% python3 -q
>>> import numpy as np
>>> np.set_printoptions(precision=1, suppress=True, linewidth=160)
>>> X = np.load("dump.npy")
>>> X
array([[-24.,  30., -15.,   0.],
       [-28.,  31., -10.,  -2.],
       [-26.,  20.,   1.,  -4.],
       [-29.,  26., -11.,   5.]])
>>> (X - X.T) / 2
array([[  0. ,  29. ,   5.5,  14.5],
       [-29. ,   0. , -15. , -14. ],
       [ -5.5,  15. ,   0. ,   3.5],
       [-14.5,  14. ,  -3.5,   0. ]])
>>> np.trace(X)
np.float64(13.0)
>>> np.allclose(X, X.T)
False
>>> np.einsum("ij,ji->", X, X)
np.float64(247.0)
>>> round(float(np.linalg.eigvals(X).sum().real), 1)
13.0
>>> round(np.linalg.det(X.T), 1)
np.float64(-3402.0)
>>> np.kron(np.eye(2, dtype=int), X)
array([[-24.,  30., -15.,   0.,  -0.,   0.,  -0.,   0.],
       [-28.,  31., -10.,  -2.,  -0.,   0.,  -0.,  -0.],
       [-26.,  20.,   1.,  -4.,  -0.,   0.,   0.,  -0.],
       [-29.,  26., -11.,   5.,  -0.,   0.,  -0.,   0.],
       [ -0.,   0.,  -0.,   0., -24.,  30., -15.,   0.],
       [ -0.,   0.,  -0.,  -0., -28.,  31., -10.,  -2.],
       [ -0.,   0.,   0.,  -0., -26.,  20.,   1.,  -4.],
       [ -0.,   0.,  -0.,   0., -29.,  26., -11.,   5.]])
>>> T = np.stack([X, 3 * X, X[::-1]])
>>> np.linalg.norm(T, axis=(1, 2))
array([ 79.4, 238.2,  79.4])
>>> np.linalg.matrix_rank(T)
array([4, 4, 4])
>>> np.einsum("bij,cij->bc", T, T)
array([[ 6306., 18918.,  5974.],
       [18918., 56754., 17922.],
       [ 5974., 17922.,  6306.]])
>>> arr = np.load("mat.npy")
>>> arr
array([[-3. ,  0.4,  0.7, -1.3,  0. , -2.4],
       [-2.8,  1.1,  0.4, -0.6,  0. , -2.1],
       [-1.1,  0.7,  0.8, -1.3,  0.4, -1. ]])
>>> vec = np.array([0, 0, 3, 2, 1, 3])
>>> a = np.maximum(arr @ vec, 0)
>>> a
array([0., 0., 0.])
>>> np.tanh(arr @ vec)
array([-1., -1., -1.])
>>> arr.T @ a
array([0., 0., 0., 0., 0., 0.])
>>> np.maximum(arr @ (3 * vec), 0)
array([0., 0., 0.])
>>> U, sig, VT = np.linalg.svd(arr, full_matrices=False)
>>> np.abs(U[:, 0]).round(6).argmax()
np.int64(0)
>>> np.round(np.abs(VT[0]), 1) + 0
array([0.7, 0.2, 0.2, 0.3, 0. , 0.6])
>>> sig
array([5.9, 1.1, 0.7])
>>> np.round(VT @ VT.T, 1) + 0
array([[1., 0., 0.],
       [0., 1., 0.],
       [0., 0., 1.]])
>>> np.round(np.sqrt((sig ** 2).sum()), 1), np.round(np.linalg.norm(arr), 1)
(np.float64(6.0), np.float64(6.0))
>>> M2 = np.array([[-1, 0, 1],
...     [-1, 1, 1],
...     [-1, 2, -1],
...     [-1, 1, 2],
...     [1, 2, 1],
...     [2, -2, -2]])
>>> np.linalg.matrix_rank(np.vstack([arr, M2.T]))
np.int64(6)
>>> M2.T @ arr.T
array([[-1.6, -2.3, -0.7],
       [ 5.3,  5.5,  3.8],
       [-1.1,  0.9, -1.4]])
>>> np.einsum("ik,kj->ji", arr, M2)
array([[-1.6, -2.3, -0.7],
       [ 5.3,  5.5,  3.8],
       [-1.1,  0.9, -1.4]])
>>> np.einsum("ij,ij->i", arr, arr)
array([17.1, 14. ,  5.2])
>>> np.vstack([arr, M2.T]).shape
(6, 6)
>>> np.linalg.matrix_rank(arr @ M2)
np.int64(3)
